% ipython --no-banner

In [1]: import numpy as np

In [2]: import numpy.linalg as la

In [3]: np.set_printoptions(precision=3, suppress=True, linewidth=120)

In [4]: W0 = np.loadtxt("mat.csv", delimiter=",")

In [5]: W0
Out[5]: 
array([[-0.054,  1.475, -2.463,  0.655, -2.829],
       [-0.613, -0.702,  1.851, -0.419,  2.055],
       [-0.774,  0.194, -0.12 , -0.087,  0.106]])

In [6]: def softmax(z):
   ...:     e = np.exp(z - z.max(axis=-1, keepdims=True))
   ...:     return e / e.sum(axis=-1, keepdims=True)
   ...: 

In [7]: softmax(W0[0] + -3)
Out[7]: array([0.128, 0.592, 0.012, 0.261, 0.008])

In [8]: softmax(W0[0])
Out[8]: array([0.128, 0.592, 0.012, 0.261, 0.008])

In [9]: softmax(W0).sum(axis=1)
Out[9]: array([1., 1., 1.])

In [10]: np.round(softmax(10 * W0[0]), 3) + 0
Out[10]: array([0., 1., 0., 0., 0.])

In [11]: S = W0 @ W0.T / np.sqrt(5)

In [12]: softmax(S)[0] @ W0
Out[12]: array([-0.054,  1.474, -2.461,  0.655, -2.827])

In [13]: np.round(softmax(S), 3) + 0
Out[13]: 
array([[0.999, 0.   , 0.001],
       [0.   , 0.976, 0.024],
       [0.308, 0.323, 0.369]])

In [14]: other = np.array([[-3, -3], [3, 0], [-3, 1], [3, -2], [3, 1]])

In [15]: np.einsum("ik,kj->ji", W0, other)
Out[15]: 
array([[ 5.454, -0.912,  3.321],
       [-6.44 ,  6.583,  2.482]])

In [16]: W0 @ other
Out[16]: 
array([[ 5.454, -6.44 ],
       [-0.912,  6.583],
       [ 3.321,  2.482]])

In [17]: np.vstack([W0, other.T]).shape
Out[17]: (5, 5)

In [18]: la.matrix_rank(np.vstack([W0, other.T]))
Out[18]: np.int64(5)

In [19]: U, sig, vt = la.svd(W0, full_matrices=False)

In [20]: np.allclose(U * sig @ vt, W0)
Out[20]: True

In [21]: sig
Out[21]: array([5. , 1. , 0.2])

In [22]: round(np.sqrt((sig ** 2).sum()), 3), round(float(la.norm(W0)), 3)
Out[22]: (np.float64(5.103), 5.103)

In [23]: x = np.array([-4, 2, -2, 1, -2])

In [24]: (W0 * x).sum(axis=1)
Out[24]: array([14.405, -7.183,  3.425])

In [25]: W0 @ x
Out[25]: array([14.405, -7.183,  3.425])

In [26]: W0 * x
Out[26]: 
array([[ 0.216,  2.95 ,  4.926,  0.655,  5.658],
       [ 2.452, -1.404, -3.702, -0.419, -4.11 ],
       [ 3.096,  0.388,  0.24 , -0.087, -0.212]])

In [27]: W0 @ np.ones(5)
Out[27]: array([-3.216,  2.172, -0.681])

In [28]: W = np.array([[-1, 0, -2, 0, 2, 1],
    ...:     [0, 1, 0, 0, -1, 1],
    ...:     [-1, 1, 1, 2, -2, 0],
    ...:     [2, 2, -1, -2, 0, 2],
    ...:     [0, 2, -1, 1, 2, -2]])

In [29]: b = np.array([-2, -2, 0, -3, -1, 3])

In [30]: hid = np.maximum(W0 @ W + b, 0)

In [31]: (hid > 0).mean(axis=0)
Out[31]: array([0.333, 0.333, 0.667, 0.333, 0.   , 0.667])

In [32]: (hid > 0).astype(int)
Out[32]: 
array([[1, 0, 0, 0, 0, 1],
       [0, 1, 1, 1, 0, 0],
       [0, 0, 1, 0, 0, 1]])

In [33]: hid
Out[33]: 
array([[ 1.827,  0.   ,  0.   ,  0.   ,  0.   , 11.389],
       [ 0.   ,  2.421,  1.441,  3.595,  0.   ,  0.   ],
       [ 0.   ,  0.   ,  1.409,  0.   ,  0.   ,  2.034]])

In [34]: Z = np.array([[-6, -5, 0],
    ...:     [-5, 4, 9],
    ...:     [4, 4, 4],
    ...:     [1, 1, 5],
    ...:     [-7, 1, 7],
    ...:     [9, -6, 0]])

In [35]: W @ Z
Out[35]: 
array([[ -7,  -7,   6],
       [ 11,  -3,   2],
       [ 21,  13,   9],
       [-10, -20,   4],
       [-45,  19,  33]])

In [36]: (hid @ Z).round(6).argmax(axis=1)
Out[36]: array([0, 2, 0])

In [37]: hid @ Z
Out[37]: 
array([[ 91.539, -77.469,   0.   ],
       [ -2.746,  19.043,  45.528],
       [ 23.942,  -6.568,   5.636]])

In [38]: other = np.array([[4, 0, 8], [0, 4, 4], [9, 9, 8]])

In [39]: Z = np.array([[-2, -2], [0, -2]])

In [40]: feats = np.block([[other, np.array([[-3, -3], [1, -2], [2, 1]])], [np.zeros((2, 3)), Z]])

In [41]: feats
Out[41]: 
array([[ 4.,  0.,  8., -3., -3.],
       [ 0.,  4.,  4.,  1., -2.],
       [ 9.,  9.,  8.,  2.,  1.],
       [ 0.,  0.,  0., -2., -2.],
       [ 0.,  0.,  0.,  0., -2.]])

In [42]: f = np.array([9, 0])

In [43]: np.polyval(f, feats[3])
Out[43]: array([  0.,   0.,   0., -18., -18.])

In [44]: np.array([np.convolve(row, f, "same") for row in feats])
Out[44]: 
array([[ 36.,   0.,  72., -27., -27.],
       [  0.,  36.,  36.,   9., -18.],
       [ 81.,  81.,  72.,  18.,   9.],
       [  0.,   0.,   0., -18., -18.],
       [  0.,   0.,   0.,   0., -18.]])

In [45]: np.correlate(feats[3], feats[2], "full")
Out[45]: array([  0.,   0.,   0.,  -2.,  -6., -20., -34., -36., -18.])

In [46]: other = feats / la.norm(feats, axis=1, keepdims=True)

In [47]: cov = other @ other.T

In [48]: round(float(np.degrees(np.arccos(np.clip(cov[1, 3], -1, 1)))), 3)
Out[48]: 83.324

In [49]: la.norm(other, axis=1)
Out[49]: array([1., 1., 1., 1., 1.])

In [50]: (cov - 2 * np.eye(5)).round(6).argmax(axis=1)
Out[50]: array([2, 2, 1, 4, 3])

In [51]: (feats + feats.T) / 2
Out[51]: 
array([[ 4. ,  0. ,  8.5, -1.5, -1.5],
       [ 0. ,  4. ,  6.5,  0.5, -1. ],
       [ 8.5,  6.5,  8. ,  1. ,  0.5],
       [-1.5,  0.5,  1. , -2. , -1. ],
       [-1.5, -1. ,  0.5, -1. , -2. ]])

In [52]: np.allclose(feats, feats.T)
Out[52]: False

In [53]: round(np.abs(la.eigvals(feats)).max(), 3)
Out[53]: np.float64(16.583)

In [54]: np.allclose(feats @ feats.T, feats.T @ feats)
Out[54]: False

In [55]: round(la.det(feats), 3)
Out[55]: np.float64(-1216.0)

In [56]: np.sort(np.abs(la.eigvals(feats)))
Out[56]: array([ 2.   ,  2.   ,  4.   ,  4.583, 16.583])

In [57]: m1 = np.load("dump.npy")

In [58]: m1
Out[58]: 
array([[ 1.116, -2.32 ,  1.128],
       [-0.131, -0.065,  0.01 ],
       [ 1.575, -3.341,  1.594],
       [ 0.166, -0.317, -0.089],
       [ 0.493, -0.971,  0.516],
       [-0.294,  0.368, -0.146],
       [ 0.155, -0.455,  0.16 ],
       [ 0.402, -0.938,  0.438],
       [ 1.212, -1.958,  1.161],
       [ 0.084, -0.385,  0.167],
       [-1.497,  3.05 , -1.491],
       [-0.683,  1.391, -0.761],
       [-1.477,  2.723, -1.437]])

In [59]: q, Rm = la.qr(m1)

In [60]: q.shape, Rm.shape
Out[60]: ((13, 3), (3, 3))

In [61]: np.abs(np.diag(Rm))
Out[61]: array([3.264, 0.737, 0.298])

In [62]: np.round(q.T @ q, 3) + 0
Out[62]: 
array([[1., 0., 0.],
       [0., 1., 0.],
       [0., 0., 1.]])

In [63]: other = W0 / np.sqrt((W0 ** 2).mean(axis=1, keepdims=True))

In [64]: other[1]
Out[64]: array([-0.465, -0.532,  1.404, -0.318,  1.558])

In [65]: la.norm(other, axis=1)
Out[65]: array([2.236, 2.236, 2.236])

In [66]: la.matrix_rank(other) == la.matrix_rank(W0)
Out[66]: np.True_

In [67]: d = la.norm(m1[:, None] - m1[None], axis=-1)

In [68]: d.mean(axis=1).argmax()
Out[68]: np.int64(10)

In [69]: d[:5, :5]
Out[69]: 
array([[0.   , 2.809, 1.213, 2.529, 1.607],
       [2.809, 0.   , 4.019, 0.402, 1.211],
       [1.213, 4.019, 0.   , 3.737, 2.82 ],
       [2.529, 0.402, 3.737, 0.   , 0.949],
       [1.607, 1.211, 2.82 , 0.949, 0.   ]])

In [70]: (d + 1e9 * np.eye(13)).round(6).argmin(axis=1)
Out[70]: array([ 8,  3,  0,  9,  7,  1,  9,  4,  0,  6, 12,  5, 10])

In [71]: [round(float(x), 3) for x in la.svd(m1, compute_uv=False)[:3]]
Out[71]: [7.904, 0.363, 0.25]

In [72]: round(np.log10(la.cond(m1)))
Out[72]: 2

In [73]: round(la.norm(m1, 2) / la.norm(m1), 3)
Out[73]: np.float64(0.998)

In [74]: U, sig, vt = la.svd(m1)

In [75]: np.argmax(sig[:-1] / (sig[1:] + 1e-6)) + 1
Out[75]: np.int64(1)

In [76]: sig
Out[76]: array([7.904, 0.363, 0.25 ])

In [77]: other = U[:, :1] @ np.diag(sig[:1]) @ vt[:1]

In [78]: round(float(np.abs(m1 - other).max()), 3)
Out[78]: 0.208

In [79]: round(float(la.norm(m1 - other) / la.norm(m1)), 3)
Out[79]: 0.056

In [80]: la.matrix_rank(other)
Out[80]: np.int64(1)

In [81]: round(float(la.norm(m1 - other, 2)), 3), np.round(sig[1], 3)
Out[81]: (0.363, np.float64(0.363))

In [82]: arr = np.array([[0, 0, 0, -1, 2, 1],
    ...:     [1, -2, 2, -1, 0, 0],
    ...:     [-1, 1, -1, -1, -2, -1],
    ...:     [2, 1, 0, -2, 0, 0],
    ...:     [-2, 0, 2, -2, 2, 1],
    ...:     [-2, 2, -1, 1, 4, 2]])

In [83]: arr
Out[83]: 
array([[ 0,  0,  0, -1,  2,  1],
       [ 1, -2,  2, -1,  0,  0],
       [-1,  1, -1, -1, -2, -1],
       [ 2,  1,  0, -2,  0,  0],
       [-2,  0,  2, -2,  2,  1],
       [-2,  2, -1,  1,  4,  2]])

In [84]: # looks like rank 5

In [85]: rk = la.matrix_rank(arr)

In [86]: rk
Out[86]: np.int64(5)

In [87]: null = la.svd(arr)[2][rk:].T

In [88]: la.matrix_rank(arr.T @ arr), la.matrix_rank(arr @ arr.T)
Out[88]: (np.int64(5), np.int64(5))

In [89]: [int(la.matrix_rank(arr[:, :j + 1])) for j in range(6)]
Out[89]: [1, 2, 3, 4, 5, 5]

In [90]: rng = np.random.default_rng(3357)

In [91]: other = arr + rng.integers(-2, 3, (6, 5)) @ rng.integers(-2, 3, (5, 6))

In [92]: other
Out[92]: 
array([[  3,   5,  -1,  -6,   2,  -1],
       [  7,  -1,   2,  -5,   3,   1],
       [-10,   3,  -8,   4,  -9,   4],
       [ -3,   1,   1,  -1,  -5,  -5],
       [ -1,   1,  -1,  -7,   4,  -3],
       [ -4,  -2,  -1,   2,   4,   0]])

In [93]: np.round(la.svd(other - arr, compute_uv=False), 3) + 0
Out[93]: array([17.994,  9.385,  8.971,  4.876,  1.378,  0.   ])

In [94]: la.matrix_rank(other - arr, tol=1e-8)
Out[94]: np.int64(5)
